In [1]: import numpy as np

In [2]: from numpy import linalg as LA

In [3]: np.set_printoptions(suppress=True, linewidth=120)

In [4]: E = np.load("dump.npy")

In [5]: print(E.round(1))
[[1.  0.  0.  0. ]
 [0.3 0.3 0.3 0. ]
 [0.  0.  1.  0. ]
 [0.  0.  0.5 0.5]]

In [6]: print(np.round(LA.matrix_power(E, 2), 1))
[[1.  0.  0.  0. ]
 [0.4 0.1 0.4 0. ]
 [0.  0.  1.  0. ]
 [0.  0.  0.8 0.2]]

In [7]: np.round(LA.matrix_power(E, 100), 1) + 0
Out[7]: 
array([[1. , 0. , 0. , 0. ],
       [0.5, 0. , 0.5, 0. ],
       [0. , 0. , 1. , 0. ],
       [0. , 0. , 1. , 0. ]])

In [8]: pr = np.eye(4)[1]

In [9]: for _ in range(5):
   ...:     pr = pr @ E
   ...:     print(pr.round(1))
   ...: 
[0.3 0.3 0.3 0. ]
[0.4 0.1 0.4 0. ]
[0.5 0.  0.5 0. ]
[0.5 0.  0.5 0. ]
[0.5 0.  0.5 0. ]

In [10]: rng = np.random.default_rng(7101)

In [11]: labels = rng.integers(0, 2, 3)

In [12]: J = np.triu((labels[:, None] == labels) & (rng.random((3, 3)) < 0.8), 1).astype(int)

In [13]: J += J.T

In [14]: J
Out[14]: 
array([[0, 0, 1],
       [0, 0, 0],
       [1, 0, 0]])

In [15]: x0 = np.array([0, 1, 0])

In [16]: J @ (2 * x0)
Out[16]: array([0, 0, 0])

In [17]: J @ np.ones(3)
Out[17]: array([1., 0., 1.])

In [18]: print((J @ x0).argmax())
0

In [19]: np.einsum("ij,j->i", J, x0)
Out[19]: array([0, 0, 0])

In [20]: print(np.sign((J @ x0).round(6)))
[0 0 0]

In [21]: J @ x0
Out[21]: array([0, 0, 0])

In [22]: LA.cholesky(J)
LinAlgError: Matrix is not positive definite


In [23]: np.all(LA.eigvalsh(J) > 0)
Out[23]: np.False_

In [24]: round(np.trace(LA.pinv(J) @ J), 1)
Out[24]: np.float64(2.0)

In [25]: np.unique(J.round(6), axis=0).shape
Out[25]: (3, 3)

In [26]: np.allclose(J[:-1].T @ LA.lstsq(J[:-1].T, J[-1])[0], J[-1])
Out[26]: False

In [27]: print(LA.lstsq(J[:-1].T, J[-1])[2])
1

In [28]: np.abs(np.diag(LA.qr(J)[1])) > 1e-9
Out[28]: array([ True, False,  True])

In [29]: K = np.loadtxt("x.csv", delimiter=",")

In [30]: K
Out[30]: 
array([[ 0.,  3.,  0., -4.],
       [ 3., -6., -4.,  8.],
       [ 0.,  3.,  0.,  3.],
       [ 3., -6.,  3., -6.]])

In [31]: x0 = np.array([0, 3, 0, 5])

In [32]: target = K @ x0

In [33]: coef, lr = np.zeros(4), 1 / LA.norm(K, 2) ** 2

In [34]: for i in range(300):
    ...:     coef -= lr * K.T @ (K @ coef - target)
    ...:     if i % 50 == 0: print(i, round(LA.norm(K @ coef - target), 1))
    ...: 
0 15.3
50 1.3
100 0.4
150 0.2
200 0.1
250 0.0

In [35]: coef.round(1) + 0
Out[35]: array([0., 3., 0., 5.])

In [36]: B = K / np.sqrt((K ** 2).mean(axis=1, keepdims=True))

In [37]: LA.matrix_rank(B) == LA.matrix_rank(K)
Out[37]: np.True_

In [38]: print(B[3].round(1))
[ 0.6 -1.3  0.6 -1.3]

In [39]: np.round(LA.norm(B, axis=1), 1)
Out[39]: array([2., 2., 2., 2.])

In [40]: sv = 5 * 0.7 ** np.arange(3)

In [41]: O, _ = LA.qr(np.array([[-0.3, 1.0, -1.9], [-1.6, -1.8, 0.6], [1.1, -1.3, -0.6]]))

In [42]: arr = rng.normal(size=(12, 3)) * sv @ O

In [43]: arr.round(1)
Out[43]: 
array([[-0.2, -1.3, -6.8],
       [-1.7, -0.6, -5.3],
       [-2.2,  7.6,  8.8],
       [ 3.2,  1.8,  5.8],
       [ 6.5, -0.9, -4.9],
       [ 3.1,  4. ,  1.6],
       [ 1. , -3.7, -4.2],
       [ 0.3,  1.4,  6.9],
       [ 0.1,  6. ,  5.7],
       [-3.5, -6.3, -0.1],
       [ 2. , -0.6,  2.3],
       [ 2.9,  3.3,  1.8]])

In [44]: Ac = arr - arr.mean(axis=0)

In [45]: vecs = LA.svd(Ac)[2][:1]

In [46]: B = Ac - Ac @ vecs.T @ vecs

In [47]: LA.norm(B, axis=1).round(6).argmax()
Out[47]: np.int64(9)

In [48]: np.round(B.std(axis=0), 1)
Out[48]: array([2.6, 2.1, 1.3])

In [49]: print(np.round(np.diag(vecs.T @ vecs), 1) + 0)
[0.  0.3 0.7]

In [50]: np.round(LA.norm(B) / LA.norm(Ac), 1)
Out[50]: np.float64(0.5)
